In [1]: import numpy as np

In [2]: np.set_printoptions(precision=3, suppress=True, linewidth=160)

In [3]: J = np.loadtxt("test0.csv", delimiter=",")

In [4]: J
Out[4]: 
array([[ 0.471, -3.409, -2.704, -2.926, -4.991,  1.715,  5.396],
       [-0.169, -3.283,  5.889,  1.297,  0.493,  0.068, -1.221],
       [-0.187,  3.04 , -4.211, -1.013,  1.57 , -2.614, -1.   ],
       [-0.213, -0.984, -1.84 , -0.597, -3.581, -1.791,  2.203],
       [ 0.   ,  5.321, -5.819, -0.313,  1.465, -0.989, -0.932],
       [-0.376, -0.005,  2.612,  2.371, -1.179, -1.005, -1.01 ],
       [-0.126,  3.611,  0.703,  1.875,  3.988,  0.338, -3.584],
       [-0.455,  0.968,  2.021,  2.326,  0.102, -1.197, -1.806],
       [-0.616, -0.331,  6.72 ,  3.395,  3.193, -1.51 , -4.603],
       [ 0.317,  3.921, -4.69 , -0.307,  0.202,  1.306,  0.479],
       [ 0.077, -0.295,  2.098,  1.799, -1.695,  2.105,  0.506],
       [-0.421,  1.794,  4.472,  2.711,  5.293, -0.863, -5.321],
       [-0.403, -1.192,  2.567,  1.1  , -0.299, -1.789, -0.975],
       [ 0.415,  0.352, -1.405,  0.405, -3.216,  3.034,  2.589],
       [-0.322,  0.318,  2.925,  1.283,  2.788, -1.123, -2.895],
       [-0.51 , -4.991,  6.286,  0.94 , -1.032, -2.074, -0.588],
       [-0.292, -0.601,  3.766,  2.128,  0.387, -0.368, -1.69 ],
       [-0.497, -2.923,  5.418,  1.387,  0.541, -1.997, -1.787],
       [-0.295,  3.499, -1.985,  0.486,  2.821, -2.218, -2.595],
       [ 0.173, -1.092,  2.686,  0.086,  2.091,  1.731, -0.995],
       [ 0.012, -3.098,  1.519, -0.438, -2.792,  0.081,  1.996],
       [-0.218, -1.203,  5.   ,  1.79 ,  2.013,  0.239, -2.397],
       [-0.094, -0.603,  2.494,  0.885,  1.037,  0.105, -1.18 ],
       [ 0.205,  2.275, -5.288, -1.207, -1.803,  0.149,  1.992],
       [-0.01 ,  0.15 ,  0.586,  1.404, -2.194,  1.037,  0.826],
       [ 0.106,  0.509,  0.911,  0.289,  1.819,  0.893, -1.106],
       [ 0.211,  1.318, -0.992,  0.795, -1.394,  1.787,  0.924],
       [ 0.408,  3.509, -6.588, -1.1  , -2.09 ,  1.397,  2.522],
       [-0.005, -4.19 ,  5.499,  0.885, -1.299,  1.302,  0.483],
       [ 0.025, -0.963,  0.583,  0.099, -1.28 ,  0.194,  0.813]])

In [5]: J @ J
Traceback (most recent call last):
  Cell In[5], line 1
    J @ J
ValueError: matmul: Input operand 1 has a mismatch in its core dimension 0, with gufunc signature (n?,k),(k,m?)->(n?,m?) (size 30 is different from 7)


In [6]: gram = J.T @ J

In [7]: np.diag(gram)
Out[7]: array([  2.827, 191.984, 448.88 ,  69.403, 166.993,  64.538, 159.7  ])

In [8]: (J @ J.T).shape
Out[8]: (30, 30)

In [9]: np.allclose(gram, gram.T)
Out[9]: True

In [10]: np.linalg.eigvalsh(gram)[::-1]
Out[10]: array([655.414, 351.271,  59.044,  38.567,   0.014,   0.008,   0.007])
